$ python -q
>>> import numpy as np
>>> import numpy.linalg as la
>>> np.set_printoptions(precision=2, suppress=True, linewidth=200)
>>> rnd = lambda a: np.round(a, 2) + 0
>>> feats = np.load("out0.npy")
>>> rnd(feats)
array([[ 0.71, -0.29,  0.29, -0.48, -0.1 ,  0.1 ,  0.29],
       [-0.29,  0.71,  0.29, -0.48, -0.1 ,  0.1 ,  0.29],
       [ 0.29,  0.29,  0.71,  0.48,  0.1 , -0.1 , -0.29],
       [-0.48, -0.48,  0.48,  0.21, -0.16,  0.16,  0.48],
       [-0.1 , -0.1 ,  0.1 , -0.16,  0.97,  0.03,  0.1 ],
       [ 0.1 ,  0.1 , -0.1 ,  0.16,  0.03,  0.97, -0.1 ],
       [ 0.29,  0.29, -0.29,  0.48,  0.1 , -0.1 ,  0.71]])
>>> # equal to its transpose
>>> x0 = np.array([3, 1, 1, -1, -5, 1, 0])
>>> rnd(feats @ x0)
array([ 3.19,  1.19,  0.81, -0.68, -4.94,  0.94, -0.19])
>>> rnd(feats * x0)
array([[ 2.14, -0.29,  0.29,  0.48,  0.48,  0.1 ,  0.  ],
       [-0.86,  0.71,  0.29,  0.48,  0.48,  0.1 ,  0.  ],
       [ 0.86,  0.29,  0.71, -0.48, -0.48, -0.1 ,  0.  ],
       [-1.43, -0.48,  0.48, -0.21,  0.79,  0.16,  0.  ],
       [-0.29, -0.1 ,  0.1 ,  0.16, -4.84,  0.03,  0.  ],
       [ 0.29,  0.1 , -0.1 , -0.16, -0.16,  0.97,  0.  ],
       [ 0.86,  0.29, -0.29, -0.48, -0.48, -0.1 ,  0.  ]])
>>> np.sign((feats @ x0).round(6))
array([ 1.,  1.,  1., -1., -1.,  1., -1.])
>>> rnd(np.einsum("ij,j->i", feats, x0))
array([ 3.19,  1.19,  0.81, -0.68, -4.94,  0.94, -0.19])
>>> print(la.norm(feats @ x0) <= la.norm(feats, 2) * la.norm(x0) + 1e-9)
True
>>> M2 = feats / la.norm(feats, axis=1, keepdims=True)
>>> cov = M2 @ M2.T
>>> rnd(cov)
array([[1., 0., 0., 0., 0., 0., 0.],
       [0., 1., 0., 0., 0., 0., 0.],
       [0., 0., 1., 0., 0., 0., 0.],
       [0., 0., 0., 1., 0., 0., 0.],
       [0., 0., 0., 0., 1., 0., 0.],
       [0., 0., 0., 0., 0., 1., 0.],
       [0., 0., 0., 0., 0., 0., 1.]])
>>> rnd(cov[6])
array([0., 0., 0., 0., 0., 0., 1.])
>>> print(rnd(la.norm(M2, axis=1)))
[1. 1. 1. 1. 1. 1. 1.]
>>> (cov - 2 * np.eye(7)).round(6).argmax(axis=1)
array([1, 0, 0, 0, 0, 0, 0])
>>> F = np.load("run14.npy")
>>> F
array([[ -4,  -6,  -9,   3,   5,   6,   1,   0],
       [ -6,  -3, -10,   2,  11,   4,  10,  -7],
       [ -1,  -9, -17,  -1,   6,   4,   3,  -2],
       [  0, -16, -11,  -4,   7,   6,  -6,  -4],
       [  2, -18, -16, -12,   3,   9,   2,  -8],
       [ 11, -21, -10, -21,   6,   0,  -2, -14],
       [  7, -21, -19, -23,   3,   3,  -1,  -5],
       [ 10, -18, -12, -15,  -4,  10,  -2,  -3],
       [  9, -24, -14, -11,  -4,  15,   2,  -5],
       [  6, -32, -18, -10,  -5,  12,   4, -13],
       [  5, -36, -17, -15, -11,  18,   1, -20],
       [  6, -32, -10,  -6, -20,  26,   0, -20],
       [  7, -34, -10,  -7, -15,  21,   8, -12],
       [  1, -29,  -3,  -1,  -7,  13,  14,  -6],
       [  0, -31,  -2,  -7,  -8,  10,  22, -10],
       [ -3, -34, -11, -10, -11,  12,  15,  -9],
       [ -2, -37,  -2, -17, -12,  13,  14,  -6],
       [  3, -38,  -6, -13, -21,  19,  13,  -6],
       [ -3, -36,  -4, -10, -24,  21,   8,   3],
       [ -9, -32,  -5,  -8, -21,  24,  15,   0],
       [ -4, -33,  -5, -11, -24,  31,  20,  -9],
       [ -2, -29,   2,  -7, -28,  32,  14, -11],
       [  6, -35,   9, -10, -32,  35,  12,  -4],
       [ -3, -36,   1, -15, -37,  44,   5, -13]])
>>> Ac = F - F.mean(axis=0)
>>> U, s, Vh = la.svd(Ac, full_matrices=False)
>>> la.matrix_rank(Ac)
np.int64(8)
>>> rnd(Ac.mean(axis=0))
array([0., 0., 0., 0., 0., 0., 0., 0.])
>>> np.searchsorted(np.cumsum(s ** 2) / (s ** 2).sum(), 0.9) + 1
np.int64(4)
>>> np.abs(U[:, 0]).argmax()
np.int64(23)
